In [1]: import numpy as np

In [2]: np.set_printoptions(precision=2, suppress=True, linewidth=120, floatmode="fixed")

In [3]: def rnd(a):
   ...:     return np.round(a, 2) + 0
   ...: 

In [4]: m1 = np.loadtxt("m.csv", delimiter=",")

In [5]: print(m1)
[[ 5.00  0.00  2.00  3.00  3.00  0.00  0.00  0.00]
 [ 0.00  0.00  4.00  0.00  7.00  0.00  2.00  1.00]
 [ 5.00  0.00  7.00  0.00 13.00  5.00  0.00  0.00]
 [ 0.00  0.00  5.00  0.00  9.00  0.00 11.00  5.00]
 [ 7.00  0.00  0.00 13.00  0.00  0.00  0.00  1.00]
 [15.00  0.00  2.00  5.00  3.00  2.00  0.00  0.00]
 [11.00  0.00  5.00  0.00  9.00  5.00  0.00  0.00]
 [ 0.00  0.00  3.00  0.00  5.00  0.00  5.00  3.00]
 [ 0.00  0.00  7.00  0.00 13.00  0.00  5.00  1.00]
 [ 0.00  0.00  6.00  0.00 11.00  0.00  8.00  3.00]
 [ 0.00  1.00  8.00  0.00 15.00  2.00  2.00  0.00]
 [ 0.00  0.00  1.00  4.00  1.00  0.00  5.00  4.00]
 [ 0.00  0.00  3.00  0.00  5.00  0.00 17.00  9.00]
 [ 0.00  0.00  2.00  0.00  3.00  0.00 14.00  8.00]
 [ 0.00  0.00  2.00  0.00  3.00  0.00 14.00  8.00]
 [ 7.00  0.00  0.00 13.00  0.00  0.00  0.00  1.00]
 [14.00  0.00  4.00  0.00  7.00  5.00  0.00  0.00]
 [ 0.00  0.00  0.00  9.00  0.00  0.00  5.00  5.00]
 [ 0.00  0.00  6.00  0.00 11.00  0.00  8.00  3.00]
 [ 3.00  0.00  6.00  0.00 11.00  2.00  0.00  0.00]
 [ 0.00  0.00  3.00  0.00  5.00  0.00  5.00  3.00]
 [13.00  0.00  1.00  7.00  1.00  0.00  0.00  0.00]
 [ 9.00  0.00  4.00  0.00  7.00  2.00  0.00  0.00]
 [ 0.00  0.00  4.00  0.00  7.00  0.00  8.00  4.00]
 [ 3.00  0.00  1.00  5.00  1.00  0.00  0.00  1.00]
 [ 3.00  0.00  1.00  5.00  1.00  0.00  0.00  1.00]
 [ 2.00  0.00  3.00  0.00  5.00  0.00  0.00  0.00]
 [ 0.00  0.00  5.00  0.00  9.00  0.00 11.00  5.00]]

In [6]: Q, r_ = np.linalg.qr(m1)

In [7]: rnd(np.abs(np.diag(r_)))
Out[7]: array([31.16,  1.00, 18.13, 19.85,  2.02,  4.73, 21.50,  1.47])

In [8]: rnd(Q.T @ Q)
Out[8]: 
array([[1.00, 0.00, 0.00, 0.00, 0.00, 0.00, 0.00, 0.00],
       [0.00, 1.00, 0.00, 0.00, 0.00, 0.00, 0.00, 0.00],
       [0.00, 0.00, 1.00, 0.00, 0.00, 0.00, 0.00, 0.00],
       [0.00, 0.00, 0.00, 1.00, 0.00, 0.00, 0.00, 0.00],
       [0.00, 0.00, 0.00, 0.00, 1.00, 0.00, 0.00, 0.00],
       [0.00, 0.00, 0.00, 0.00, 0.00, 1.00, 0.00, 0.00],
       [0.00, 0.00, 0.00, 0.00, 0.00, 0.00, 1.00, 0.00],
       [0.00, 0.00, 0.00, 0.00, 0.00, 0.00, 0.00, 1.00]])

In [9]: rnd(np.trace(Q @ Q.T))
Out[9]: np.float64(8.0)

In [10]: cov = np.cov(m1, rowvar=False)

In [11]: np.argsort(-m1.std(axis=0).round(6), kind="stable")
Out[11]: array([6, 0, 4, 3, 7, 2, 5, 1])

In [12]: np.argwhere(np.triu(np.abs(np.corrcoef(m1.T)) > 0.8, 1))
Out[12]: 
array([[2, 4],
       [6, 7]])

In [13]: x0 = np.array([0, 1, 0, 5, 5, 4, 3, 4])

In [14]: target = m1 @ x0

In [15]: rnd(np.linalg.pinv(m1) @ m1)
Out[15]: 
array([[1.00, 0.00, 0.00, 0.00, 0.00, 0.00, 0.00, 0.00],
       [0.00, 1.00, 0.00, 0.00, 0.00, 0.00, 0.00, 0.00],
       [0.00, 0.00, 1.00, 0.00, 0.00, 0.00, 0.00, 0.00],
       [0.00, 0.00, 0.00, 1.00, 0.00, 0.00, 0.00, 0.00],
       [0.00, 0.00, 0.00, 0.00, 1.00, 0.00, 0.00, 0.00],
       [0.00, 0.00, 0.00, 0.00, 0.00, 1.00, 0.00, 0.00],
       [0.00, 0.00, 0.00, 0.00, 0.00, 0.00, 1.00, 0.00],
       [0.00, 0.00, 0.00, 0.00, 0.00, 0.00, 0.00, 1.00]])

In [16]: print(rnd(np.linalg.solve(m1.T @ m1, m1.T @ target)))
[0.00 1.00 0.00 5.00 5.00 4.00 3.00 4.00]

In [17]: rng = np.random.default_rng(429731)

In [18]: target = target + 0.1 * rng.normal(size=28)

In [19]: print(rnd(target))
[ 30.08  45.01  84.91  97.84  69.09  47.95  65.08  52.01  83.77  91.13  89.85  56.19 111.98  89.00  89.04  69.02  54.95
  80.12  90.90  63.05  52.04  39.95  42.86  74.98  34.07  34.09  25.20  98.06]

In [20]: beta, *_ = np.linalg.lstsq(m1, target)

In [21]: print(beta.round())
[-0.00  1.00  0.00  5.00  5.00  4.00  3.00  4.00]

In [22]: print(rnd(m1.T @ (target - m1 @ beta)))
[0.00 0.00 0.00 0.00 0.00 0.00 0.00 0.00]

In [23]: print(rnd(beta))
[-0.01  0.89  0.22  5.01  4.88  4.02  2.98  4.03]

In [24]: print([round(float(np.linalg.norm(np.linalg.solve(m1.T @ m1 + lam * np.eye(8), m1.T @ target))), 2) for lam in (0, 1, 10, 100)])
[9.54, 9.22, 8.61, 7.38]

In [25]: rnd(np.linalg.norm(target - m1 @ beta))
Out[25]: np.float64(0.4)

In [26]: m1.shape
Out[26]: (28, 8)

In [27]: rnd(m1.mean(axis=0))
Out[27]: array([3.46, 0.04, 3.39, 2.29, 5.89, 0.82, 4.29, 2.36])

In [28]: rnd(np.linalg.norm(m1))
Out[28]: np.float64(72.16)

In [29]: print(rnd(np.linalg.svd(m1, compute_uv=False)))
[53.72 35.81 27.67 15.52  5.20  2.07  0.85  0.45]

In [30]: np.unravel_index(np.abs(m1).argmax(), m1.shape)
Out[30]: (np.int64(12), np.int64(6))

In [31]: m1.sum(axis=1)
Out[31]: 
array([13.00, 14.00, 30.00, 30.00, 21.00, 27.00, 30.00, 16.00, 26.00, 28.00, 28.00, 15.00, 34.00, 27.00, 27.00, 21.00,
       30.00, 19.00, 28.00, 22.00, 16.00, 22.00, 22.00, 23.00, 11.00, 11.00, 10.00, 30.00])

In [32]: A2 = np.c_[m1[:, :4] @ np.array([[5, 3, -4, 3], [5, 2, 2, 2], [-2, 2, -5, -1], [4, -3, -5, 2]]), np.array([4, 0, 2, 3, 0, 1, 5, 5, 5, 2, 5, 3, 4, 3, 2, 4, 1, 0, 4, 3, 3, 1, 4, 1, 2, 5, 2, 1])]

In [33]: print(A2)
[[ 33.00  10.00 -45.00  19.00   4.00]
 [ -8.00   8.00 -20.00  -4.00   0.00]
 [ 11.00  29.00 -55.00   8.00   2.00]
 [-10.00  10.00 -25.00  -5.00   3.00]
 [ 87.00 -18.00 -93.00  47.00   0.00]
 [ 91.00  34.00 -95.00  53.00   1.00]
 [ 45.00  43.00 -69.00  28.00   5.00]
 [ -6.00   6.00 -15.00  -3.00   5.00]
 [-14.00  14.00 -35.00  -7.00   5.00]
 [-12.00  12.00 -30.00  -6.00   2.00]
 [-11.00  18.00 -38.00  -6.00   5.00]
 [ 14.00 -10.00 -25.00   7.00   3.00]
 [ -6.00   6.00 -15.00  -3.00   4.00]
 [ -4.00   4.00 -10.00  -2.00   3.00]
 [ -4.00   4.00 -10.00  -2.00   2.00]
 [ 87.00 -18.00 -93.00  47.00   4.00]
 [ 62.00  50.00 -76.00  38.00   1.00]
 [ 36.00 -27.00 -45.00  18.00   0.00]
 [-12.00  12.00 -30.00  -6.00   4.00]
 [  3.00  21.00 -42.00   3.00   3.00]
 [ -6.00   6.00 -15.00  -3.00   3.00]
 [ 91.00  20.00 -92.00  52.00   1.00]
 [ 37.00  35.00 -56.00  23.00   4.00]
 [ -8.00   8.00 -20.00  -4.00   1.00]
 [ 33.00  -4.00 -42.00  18.00   2.00]
 [ 33.00  -4.00 -42.00  18.00   5.00]
 [  4.00  12.00 -23.00   3.00   2.00]
 [-10.00  10.00 -25.00  -5.00   1.00]]

In [34]: print(np.linalg.matrix_rank(A2))
5

In [35]: rnd(np.linalg.norm(np.linalg.qr(m1)[0].T @ A2, axis=0) ** 2 / ((A2 ** 2).sum(axis=0) + 1e-12))
Out[35]: array([1.00, 1.00, 1.00, 1.00, 0.78])

In [36]: print(np.linalg.matrix_rank(np.c_[m1, A2]))
9

In [37]: X = np.load("layer6.npy")

In [38]: print(X)
[[ 4  0  0  0  0  0  0  0  0  0  0  0]
 [ 0 -3  0  0  0  0  0  0  0  0  0  0]
 [ 0  0  5  0  0  0  0  0  0  0  0  0]
 [ 0  0  0 -3  0  0  0  0  0  0  0  0]
 [ 0  0  0  0 -3  0  0  0  0  0  0  0]
 [ 0  0  0  0  0 -4  0  0  0  0  0  0]
 [ 0  0  0  0  0  0  2  0  0  0  0  0]
 [ 0  0  0  0  0  0  0  3  0  0  0  0]
 [ 0  0  0  0  0  0  0  0 -1  0  0  0]
 [ 0  0  0  0  0  0  0  0  0  2  0  0]
 [ 0  0  0  0  0  0  0  0  0  0 -2  0]
 [ 0  0  0  0  0  0  0  0  0  0  0 -3]]

In [39]: A2 = np.linalg.inv(X)

In [40]: np.allclose(A2, X.T)
Out[40]: False

In [41]: X @ A2
Out[41]: 
array([[1.00, 0.00, 0.00, 0.00, 0.00, 0.00, 0.00, 0.00, 0.00, 0.00, 0.00, 0.00],
       [0.00, 1.00, 0.00, 0.00, 0.00, 0.00, 0.00, 0.00, 0.00, 0.00, 0.00, 0.00],
       [0.00, 0.00, 1.00, 0.00, 0.00, 0.00, 0.00, 0.00, 0.00, 0.00, 0.00, 0.00],
       [0.00, 0.00, 0.00, 1.00, 0.00, 0.00, 0.00, 0.00, 0.00, 0.00, 0.00, 0.00],
       [0.00, 0.00, 0.00, 0.00, 1.00, 0.00, 0.00, 0.00, 0.00, 0.00, 0.00, 0.00],
       [0.00, 0.00, 0.00, 0.00, 0.00, 1.00, 0.00, 0.00, 0.00, 0.00, 0.00, 0.00],
       [0.00, 0.00, 0.00, 0.00, 0.00, 0.00, 1.00, 0.00, 0.00, 0.00, 0.00, 0.00],
       [0.00, 0.00, 0.00, 0.00, 0.00, 0.00, 0.00, 1.00, 0.00, 0.00, 0.00, 0.00],
       [0.00, 0.00, 0.00, 0.00, 0.00, 0.00, 0.00, 0.00, 1.00, 0.00, 0.00, 0.00],
       [0.00, 0.00, 0.00, 0.00, 0.00, 0.00, 0.00, 0.00, 0.00, 1.00, 0.00, 0.00],
       [0.00, 0.00, 0.00, 0.00, 0.00, 0.00, 0.00, 0.00, 0.00, 0.00, 1.00, 0.00],
       [0.00, 0.00, 0.00, 0.00, 0.00, 0.00, 0.00, 0.00, 0.00, 0.00, 0.00, 1.00]])

In [42]: rnd(A2)
Out[42]: 
array([[ 0.25,  0.00,  0.00,  0.00,  0.00,  0.00,  0.00,  0.00,  0.00,  0.00,  0.00,  0.00],
       [ 0.00, -0.33,  0.00,  0.00,  0.00,  0.00,  0.00,  0.00,  0.00,  0.00,  0.00,  0.00],
       [ 0.00,  0.00,  0.20,  0.00,  0.00,  0.00,  0.00,  0.00,  0.00,  0.00,  0.00,  0.00],
       [ 0.00,  0.00,  0.00, -0.33,  0.00,  0.00,  0.00,  0.00,  0.00,  0.00,  0.00,  0.00],
       [ 0.00,  0.00,  0.00,  0.00, -0.33,  0.00,  0.00,  0.00,  0.00,  0.00,  0.00,  0.00],
       [ 0.00,  0.00,  0.00,  0.00,  0.00, -0.25,  0.00,  0.00,  0.00,  0.00,  0.00,  0.00],
       [ 0.00,  0.00,  0.00,  0.00,  0.00,  0.00,  0.50,  0.00,  0.00,  0.00,  0.00,  0.00],
       [ 0.00,  0.00,  0.00,  0.00,  0.00,  0.00,  0.00,  0.33,  0.00,  0.00,  0.00,  0.00],
       [ 0.00,  0.00,  0.00,  0.00,  0.00,  0.00,  0.00,  0.00, -1.00,  0.00,  0.00,  0.00],
       [ 0.00,  0.00,  0.00,  0.00,  0.00,  0.00,  0.00,  0.00,  0.00,  0.50,  0.00,  0.00],
       [ 0.00,  0.00,  0.00,  0.00,  0.00,  0.00,  0.00,  0.00,  0.00,  0.00, -0.50,  0.00],
       [ 0.00,  0.00,  0.00,  0.00,  0.00,  0.00,  0.00,  0.00,  0.00,  0.00,  0.00, -0.33]])

In [43]: rnd(np.linalg.det(X) * np.linalg.det(A2))
Out[43]: np.float64(1.0)

In [44]: rnd(np.linalg.inv(A2))
Out[44]: 
array([[ 4.00,  0.00,  0.00,  0.00,  0.00,  0.00,  0.00,  0.00,  0.00,  0.00,  0.00,  0.00],
       [ 0.00, -3.00,  0.00,  0.00,  0.00,  0.00,  0.00,  0.00,  0.00,  0.00,  0.00,  0.00],
       [ 0.00,  0.00,  5.00,  0.00,  0.00,  0.00,  0.00,  0.00,  0.00,  0.00,  0.00,  0.00],
       [ 0.00,  0.00,  0.00, -3.00,  0.00,  0.00,  0.00,  0.00,  0.00,  0.00,  0.00,  0.00],
       [ 0.00,  0.00,  0.00,  0.00, -3.00,  0.00,  0.00,  0.00,  0.00,  0.00,  0.00,  0.00],
       [ 0.00,  0.00,  0.00,  0.00,  0.00, -4.00,  0.00,  0.00,  0.00,  0.00,  0.00,  0.00],
       [ 0.00,  0.00,  0.00,  0.00,  0.00,  0.00,  2.00,  0.00,  0.00,  0.00,  0.00,  0.00],
       [ 0.00,  0.00,  0.00,  0.00,  0.00,  0.00,  0.00,  3.00,  0.00,  0.00,  0.00,  0.00],
       [ 0.00,  0.00,  0.00,  0.00,  0.00,  0.00,  0.00,  0.00, -1.00,  0.00,  0.00,  0.00],
       [ 0.00,  0.00,  0.00,  0.00,  0.00,  0.00,  0.00,  0.00,  0.00,  2.00,  0.00,  0.00],
       [ 0.00,  0.00,  0.00,  0.00,  0.00,  0.00,  0.00,  0.00,  0.00,  0.00, -2.00,  0.00],
       [ 0.00,  0.00,  0.00,  0.00,  0.00,  0.00,  0.00,  0.00,  0.00,  0.00,  0.00, -3.00]])
